$ ipython --no-banner

In [1]: import numpy as np

In [2]: np.set_printoptions(precision=2, suppress=True, linewidth=140, sign=" ")

In [3]: def rd(a):
   ...:     return np.round(a, 2) + 0
   ...: 

In [4]: K = np.load("case18.npy")

In [5]: K
Out[5]: 
array([[-1.95,  0.  ,  2.  ,  1.  ,  0.  , -2.  ,  0.  , -2.  ,  2.  ],
       [ 0.  , -0.95, -2.  ,  1.  ,  0.  , -2.  ,  1.  ,  0.  ,  1.  ],
       [ 0.  ,  2.  ,  0.05,  0.  , -1.  , -1.  ,  2.  ,  1.  ,  2.  ],
       [ 0.  , -2.  ,  0.  ,  2.05,  1.  , -2.  ,  2.  ,  0.  ,  1.  ],
       [ 1.  ,  1.  ,  0.  ,  2.  , -1.95, -2.  , -2.  , -2.  , -2.  ],
       [ 1.  ,  0.  ,  2.  ,  1.  ,  0.  , -1.95, -2.  ,  2.  , -2.  ],
       [-2.  ,  1.  , -2.  , -2.  , -2.  ,  2.  ,  0.05, -2.  , -1.  ],
       [ 1.  ,  1.  , -1.  , -2.  , -1.  , -1.  ,  2.  , -0.95,  0.  ],
       [-2.  ,  0.  ,  2.  ,  1.  ,  0.  , -2.  ,  0.  , -2.  ,  2.05]])

In [6]: [round(float(x), 2) for x in np.linalg.svd(K, compute_uv=False)[:3]]
Out[6]: [7.52, 6.51, 5.67]

In [7]: left, sig, VT = np.linalg.svd(K)

In [8]: rd(sig)
Out[8]: array([ 7.52,  6.51,  5.67,  4.57,  3.78,  2.1 ,  1.62,  1.16,  0.  ])

In [9]: A2 = left[:, :8] @ np.diag(sig[:8]) @ VT[:8]

In [10]: rd(np.linalg.norm(K - A2) / np.linalg.norm(K))
Out[10]: np.float64(0.0)

In [11]: rd(np.linalg.norm(K - A2, 2)), rd(sig[8])
Out[11]: (np.float64(0.0), np.float64(0.0))

In [12]: rd(A2)
Out[12]: 
array([[-1.95,  0.  ,  2.  ,  1.  ,  0.  , -2.  ,  0.  , -2.  ,  2.  ],
       [ 0.  , -0.95, -2.  ,  1.  ,  0.  , -2.  ,  1.  ,  0.  ,  1.  ],
       [ 0.  ,  2.  ,  0.05,  0.  , -1.  , -1.  ,  2.  ,  1.  ,  2.  ],
       [ 0.  , -2.  ,  0.  ,  2.05,  1.  , -2.  ,  2.  ,  0.  ,  1.  ],
       [ 1.  ,  1.  ,  0.  ,  2.  , -1.95, -2.  , -2.  , -2.  , -2.  ],
       [ 1.  ,  0.  ,  2.  ,  1.  ,  0.  , -1.95, -2.  ,  2.  , -2.  ],
       [-2.  ,  1.  , -2.  , -2.  , -2.  ,  2.  ,  0.05, -2.  , -1.  ],
       [ 1.  ,  1.  , -1.  , -2.  , -1.  , -1.  ,  2.  , -0.95,  0.  ],
       [-2.  ,  0.  ,  2.  ,  1.  ,  0.  , -2.  ,  0.  , -2.  ,  2.05]])

In [13]: rd(np.abs(K - A2).max())
Out[13]: np.float64(0.0)

In [14]: vec = np.array([2, 0, 0, 2, 3, 2, 3, 2, 0])

In [15]: h = np.maximum(K @ vec, 0)

In [16]: rd(np.maximum(K @ (3 * vec), 0))
Out[16]: array([  0. ,   3. ,   9. ,  27.3,   0. ,   0. ,   0. ,   0. ,   0. ])

In [17]: rd(np.tanh(K @ vec))
Out[17]: array([-1.  ,  0.76,  1.  ,  1.  , -1.  , -0.96, -1.  , -0.99, -1.  ])

In [18]: W = np.array([[2, 2, 1],
    ...:     [3, 0, 1],
    ...:     [0, 1, 1],
    ...:     [3, 0, 1],
    ...:     [1, 3, 3],
    ...:     [2, 2, 3],
    ...:     [0, 0, 2],
    ...:     [2, 2, 1],
    ...:     [2, 2, 0]])

In [19]: b = np.array([1, 2, 0])

In [20]: hid = np.maximum(K @ W + b, 0)

In [21]: (hid > 0).astype(int)
Out[21]: 
array([[ 0,  0,  0],
       [ 0,  0,  0],
       [ 1,  1,  1],
       [ 1,  1,  1],
       [ 0,  0,  0],
       [ 1,  1,  0],
       [ 0,  0,  0],
       [ 0,  0,  0],
       [ 0,  0,  0]])

In [22]: rd(hid)
Out[22]: 
array([[  0.  ,   0.  ,   0.  ],
       [  0.  ,   0.  ,   0.  ],
       [ 10.  ,   3.05,   1.05],
       [  0.15,   3.  ,   1.05],
       [  0.  ,   0.  ,   0.  ],
       [  2.1 ,   2.1 ,   0.  ],
       [  0.  ,   0.  ,   0.  ],
       [  0.  ,   0.  ,   0.  ],
       [  0.  ,   0.  ,   0.  ]])

In [23]: np.linalg.matrix_rank(hid)
Out[23]: np.int64(3)

In [24]: W2 = np.array([[3, 3, 3], [3, 0, 1], [2, 2, 2]])

In [25]: (hid @ W2).round(6).argmax(axis=1)
Out[25]: array([ 0,  0,  0,  0,  0,  0,  0,  0,  0])

In [26]: W @ W2
Out[26]: 
array([[ 14,   8,  10],
       [ 11,  11,  11],
       [  5,   2,   3],
       [ 11,  11,  11],
       [ 18,   9,  12],
       [ 18,  12,  14],
       [  4,   4,   4],
       [ 14,   8,  10],
       [ 12,   6,   8]])

In [27]: rd(hid @ W2)
Out[27]: 
array([[  0.  ,   0.  ,   0.  ],
       [  0.  ,   0.  ,   0.  ],
       [ 41.25,  32.1 ,  35.15],
       [ 11.55,   2.55,   5.55],
       [  0.  ,   0.  ,   0.  ],
       [ 12.6 ,   6.3 ,   8.4 ],
       [  0.  ,   0.  ,   0.  ],
       [  0.  ,   0.  ,   0.  ],
       [  0.  ,   0.  ,   0.  ]])

In [28]: A2 = np.c_[hid[:, :2] @ np.array([[2, 1], [0, 1]]), np.array([1, 2, 0, 0, 0, 2, 0, 0, 1])]

In [29]: rd(A2)
Out[29]: 
array([[  0.  ,   0.  ,   1.  ],
       [  0.  ,   0.  ,   2.  ],
       [ 20.  ,  13.05,   0.  ],
       [  0.3 ,   3.15,   0.  ],
       [  0.  ,   0.  ,   0.  ],
       [  4.2 ,   4.2 ,   2.  ],
       [  0.  ,   0.  ,   0.  ],
       [  0.  ,   0.  ,   0.  ],
       [  0.  ,   0.  ,   1.  ]])

In [30]: rd(np.linalg.lstsq(hid, A2[:, 0])[0])
Out[30]: array([ 2.,  0.,  0.])

In [31]: rd(np.linalg.norm(np.linalg.qr(hid)[0].T @ A2, axis=0) ** 2 / ((A2 ** 2).sum(axis=0) + 1e-12))
Out[31]: array([ 1. ,  1. ,  0.4])

In [32]: A2 = np.array([[-1, -2], [2, -2]])

In [33]: W2 = np.array([[3, 2], [2, -3]])

In [34]: J = np.kron(A2, W2)

In [35]: J
Out[35]: 
array([[-3, -2, -6, -4],
       [-2,  3, -4,  6],
       [ 6,  4, -6, -4],
       [ 4, -6, -4,  6]])

In [36]: O = J.astype(float).copy()

In [37]: for j in range(4):
    ...:     O[:, j] -= O[:, :j] @ (O[:, :j].T @ O[:, j])
    ...:     O[:, j] /= np.linalg.norm(O[:, j])
    ...: 

In [38]: rd(O.T @ J)
Out[38]: 
array([[ 8.06,  0.  , -3.22,  0.  ],
       [ 0.  ,  8.06,  0.  , -3.22],
       [ 0.  ,  0.  ,  9.67,  0.  ],
       [ 0.  ,  0.  ,  0.  ,  9.67]])

In [39]: rd(np.linalg.det(2 * J)), rd(np.linalg.det(J))
Out[39]: (np.float64(97344.0), np.float64(6084.0))

In [40]: rd(np.linalg.eigvals(J).sum().real)
Out[40]: np.float64(0.0)

In [41]: rd(np.linalg.det(J[::-1]))
Out[41]: np.float64(6084.0)

In [42]: rd(np.linalg.det(J.T))
Out[42]: np.float64(6084.0)

In [43]: vec = np.array([-1, -1, -2, 1])

In [44]: rhs = J @ vec

In [45]: rhs
Out[45]: array([13, 13, -2, 16])

In [46]: rd(np.linalg.solve(J, rhs + J[:, 0]))
Out[46]: array([ 0., -1., -2.,  1.])

In [47]: rd(np.linalg.solve(J, J[:, 2]))
Out[47]: array([ 0.,  0.,  1.,  0.])

In [48]: A2 = np.array([[0, 0, 1], [3, 0, 2], [3, 2, 0]])

In [49]: X = np.block([[np.zeros((3, 3)), A2], [A2.T, np.zeros((3, 3))]])

In [50]: X
Out[50]: 
array([[ 0.,  0.,  0.,  0.,  0.,  1.],
       [ 0.,  0.,  0.,  3.,  0.,  2.],
       [ 0.,  0.,  0.,  3.,  2.,  0.],
       [ 0.,  3.,  3.,  0.,  0.,  0.],
       [ 0.,  0.,  2.,  0.,  0.,  0.],
       [ 1.,  2.,  0.,  0.,  0.,  0.]])

In [51]: A2 = X / np.linalg.norm(X, axis=1, keepdims=True)

In [52]: gram = A2 @ A2.T

In [53]: np.argwhere(np.triu(np.abs(gram) > 0.95, 1))
Out[53]: array([], shape=(0, 2), dtype=int64)

In [54]: np.degrees(np.arccos(np.clip(gram[3, 0], -1, 1)))
Out[54]: np.float64(90.0)

In [55]: rd(np.linalg.norm(A2, axis=1))
Out[55]: array([ 1.,  1.,  1.,  1.,  1.,  1.])

In [56]: evals, evecs = np.linalg.eigh(X)

In [57]: rd(evecs.T @ X @ evecs)
Out[57]: 
array([[-4.7 ,  0.  ,  0.  ,  0.  ,  0.  ,  0.  ],
       [ 0.  , -2.13,  0.  ,  0.  ,  0.  ,  0.  ],
       [ 0.  ,  0.  , -0.6 ,  0.  ,  0.  ,  0.  ],
       [ 0.  ,  0.  ,  0.  ,  0.6 ,  0.  ,  0.  ],
       [ 0.  ,  0.  ,  0.  ,  0.  ,  2.13,  0.  ],
       [ 0.  ,  0.  ,  0.  ,  0.  ,  0.  ,  4.7 ]])

In [58]: rd(evecs.T @ evecs)
Out[58]: 
array([[ 1.,  0.,  0.,  0.,  0.,  0.],
       [ 0.,  1.,  0.,  0.,  0.,  0.],
       [ 0.,  0.,  1.,  0.,  0.,  0.],
       [ 0.,  0.,  0.,  1.,  0.,  0.],
       [ 0.,  0.,  0.,  0.,  1.,  0.],
       [ 0.,  0.,  0.,  0.,  0.,  1.]])

In [59]: rd(evecs @ np.diag(evals) @ evecs.T)
Out[59]: 
array([[ 0.,  0.,  0.,  0.,  0.,  1.],
       [ 0.,  0.,  0.,  3.,  0.,  2.],
       [ 0.,  0.,  0.,  3.,  2.,  0.],
       [ 0.,  3.,  3.,  0.,  0.,  0.],
       [ 0.,  0.,  2.,  0.,  0.,  0.],
       [ 1.,  2.,  0.,  0.,  0.,  0.]])

In [60]: rd(np.linalg.svd(X, compute_uv=False))
Out[60]: array([ 4.7 ,  4.7 ,  2.13,  2.13,  0.6 ,  0.6 ])

In [61]: rd(np.linalg.eigvalsh(X + 3 * np.eye(6)))
Out[61]: array([-1.7 ,  0.87,  2.4 ,  3.6 ,  5.13,  7.7 ])

In [62]: np.unique(evals.round(6) + 0, return_counts=True)[1]
Out[62]: array([ 1,  1,  1,  1,  1,  1])

In [63]: np.abs(evecs[:, -1]).round(6).argmax()
Out[63]: np.int64(3)

In [64]: rng = np.random.default_rng(252)

In [65]: labels = rng.permutation(6)

In [66]: labels
Out[66]: array([ 5,  4,  2,  0,  3,  1])

In [67]: A2 = X[labels][:, labels]

In [68]: np.trace(A2)
Out[68]: np.float64(0.0)

In [69]: np.allclose(A2, X)
Out[69]: False

In [70]: np.diag(A2)
Out[70]: array([ 0.,  0.,  0.,  0.,  0.,  0.])

In [71]: rd(np.sort(np.abs(np.linalg.eigvals(A2))))
Out[71]: array([ 0.6 ,  0.6 ,  2.13,  2.13,  4.7 ,  4.7 ])

In [72]: vec = np.array([0, 0, -1, -3, -3, -1])

In [73]: rhs = X @ vec

In [74]: b, lr = np.zeros(6), 1 / np.linalg.norm(X, 2) ** 2

In [75]: for i in range(150):
    ...:     b -= lr * X.T @ (X @ b - rhs)
    ...:     if i % 50 == 0: print(i, round(np.linalg.norm(X @ b - rhs), 2))
    ...: 
0 2.65
50 0.37
100 0.16

In [76]: rd(np.linalg.cond(X))
Out[76]: np.float64(7.85)

In [77]: m1 = np.array([[0, 1, 1, 2, 1, 2, 3, 2],
    ...:     [3, 2, 1, 3, 2, 0, 0, 3],
    ...:     [3, 3, 0, 2, 2, 1, 1, 3],
    ...:     [0, 3, 3, 1, 2, 0, 0, 1],
    ...:     [0, 2, 0, 0, 2, 3, 2, 1],
    ...:     [0, 0, 1, 3, 1, 2, 0, 1],
    ...:     [2, 2, 1, 1, 2, 1, 0, 3],
    ...:     [1, 2, 0, 0, 1, 2, 0, 3],
    ...:     [1, 2, 0, 0, 0, 2, 2, 2],
    ...:     [2, 1, 1, 0, 3, 3, 0, 2],
    ...:     [1, 1, 0, 0, 1, 3, 3, 0]])

In [78]: m1[:, 4] = 2 * m1[:, 2]

In [79]: m1
Out[79]: 
array([[ 0,  1,  1,  2,  2,  2,  3,  2],
       [ 3,  2,  1,  3,  2,  0,  0,  3],
       [ 3,  3,  0,  2,  0,  1,  1,  3],
       [ 0,  3,  3,  1,  6,  0,  0,  1],
       [ 0,  2,  0,  0,  0,  3,  2,  1],
       [ 0,  0,  1,  3,  2,  2,  0,  1],
       [ 2,  2,  1,  1,  2,  1,  0,  3],
       [ 1,  2,  0,  0,  0,  2,  0,  3],
       [ 1,  2,  0,  0,  0,  2,  2,  2],
       [ 2,  1,  1,  0,  2,  3,  0,  2],
       [ 1,  1,  0,  0,  0,  3,  3,  0]])

In [80]: rk = np.linalg.matrix_rank(m1)

In [81]: rk
Out[81]: np.int64(7)

In [82]: ns = np.linalg.svd(m1)[2][rk:].T

In [83]: rd(m1 @ ns)
Out[83]: 
array([[ 0.],
       [ 0.],
       [ 0.],
       [ 0.],
       [ 0.],
       [ 0.],
       [ 0.],
       [ 0.],
       [ 0.],
       [ 0.],
       [ 0.]])

In [84]: rd(ns @ ns.T)
Out[84]: 
array([[ 0. ,  0. ,  0. ,  0. ,  0. ,  0. ,  0. ,  0. ],
       [ 0. ,  0. ,  0. ,  0. ,  0. ,  0. ,  0. ,  0. ],
       [ 0. ,  0. ,  0.8,  0. , -0.4,  0. ,  0. ,  0. ],
       [ 0. ,  0. ,  0. ,  0. ,  0. ,  0. ,  0. ,  0. ],
       [ 0. ,  0. , -0.4,  0. ,  0.2,  0. ,  0. ,  0. ],
       [ 0. ,  0. ,  0. ,  0. ,  0. ,  0. ,  0. ,  0. ],
       [ 0. ,  0. ,  0. ,  0. ,  0. ,  0. ,  0. ,  0. ],
       [ 0. ,  0. ,  0. ,  0. ,  0. ,  0. ,  0. ,  0. ]])

In [85]: [int(np.linalg.matrix_rank(m1[:, :j + 1])) for j in range(8)]
Out[85]: [1, 2, 3, 4, 4, 5, 6, 7]

In [86]: np.allclose(m1 @ ns, 0)
Out[86]: True

In [87]: mat = np.load("run3.npy")

In [88]: mat
Out[88]: 
array([[ 0., -2.,  0.,  0.],
       [-2.,  0., -2.,  0.],
       [ 0., -2.,  1., -2.],
       [ 0.,  0., -2.,  1.]])

In [89]: vec = np.array([2, 1, 0, 3])

In [90]: h = np.maximum(mat @ vec, 0)

In [91]: h
Out[91]: array([ 0.,  0.,  0.,  3.])

In [92]: np.maximum(mat @ vec, 0) - np.maximum(-mat @ vec, 0)
Out[92]: array([-2., -4., -8.,  3.])

In [93]: np.flatnonzero(h > 1e-9)
Out[93]: array([ 3])

In [94]: data = np.array([[0, 0, -3, -2, 3],
    ...:     [0, 0, 9, 6, -9],
    ...:     [0, 0, -12, -8, 12],
    ...:     [0, 0, -12, -8, 12]])

In [95]: left, sig, VT = np.linalg.svd(data)

In [96]: evecs = VT[:(sig > 1e-8).sum()]

In [97]: vec = data[0] + 4 * data[3] + rng.integers(2) * np.eye(5)[0]

In [98]: vec
Out[98]: array([  1.,   0., -51., -34.,  51.])

In [99]: np.linalg.matrix_rank(np.vstack([data, vec]))
Out[99]: np.int64(2)

In [100]: rd(np.diag(evecs.T @ evecs))
Out[100]: array([ 0.  ,  0.  ,  0.41,  0.18,  0.41])

In [101]: np.allclose(evecs.T @ evecs @ vec, vec)
Out[101]: False

In [102]: F = np.loadtxt("sample7.csv", delimiter=",")

In [103]: F
Out[103]: 
array([[ 0.,  1.,  0.,  1.,  0.,  0.,  0.],
       [ 1.,  0.,  0.,  1.,  0.,  0.,  1.],
       [ 0.,  0.,  0.,  0.,  1.,  0.,  0.],
       [ 1.,  1.,  0.,  0.,  0.,  0.,  1.],
       [ 0.,  0.,  1.,  0.,  0.,  1.,  0.],
       [ 0.,  0.,  0.,  0.,  1.,  0.,  0.],
       [ 0.,  1.,  0.,  1.,  0.,  0.,  0.]])

In [104]: rk = np.linalg.matrix_rank(F)

In [105]: rk
Out[105]: np.int64(5)

In [106]: ns = np.linalg.svd(F)[2][rk:].T

In [107]: np.allclose(F @ ns, 0)
Out[107]: True

In [108]: np.linalg.matrix_rank(F.T @ F), np.linalg.matrix_rank(F @ F.T)
Out[108]: (np.int64(5), np.int64(5))

In [109]: rd(F @ ns)
Out[109]: 
array([[ 0.,  0.],
       [ 0.,  0.],
       [ 0.,  0.],
       [ 0.,  0.],
       [ 0.,  0.],
       [ 0.,  0.],
       [ 0.,  0.]])

In [110]: rd(ns @ ns.T)
Out[110]: 
array([[ 0.5,  0. ,  0. ,  0. ,  0. ,  0. , -0.5],
       [ 0. ,  0. ,  0. ,  0. ,  0. ,  0. ,  0. ],
       [ 0. ,  0. ,  0.5,  0. ,  0. , -0.5,  0. ],
       [ 0. ,  0. ,  0. ,  0. ,  0. ,  0. ,  0. ],
       [ 0. ,  0. ,  0. ,  0. ,  0. ,  0. ,  0. ],
       [ 0. ,  0. , -0.5,  0. ,  0. ,  0.5,  0. ],
       [-0.5,  0. ,  0. ,  0. ,  0. ,  0. ,  0.5]])
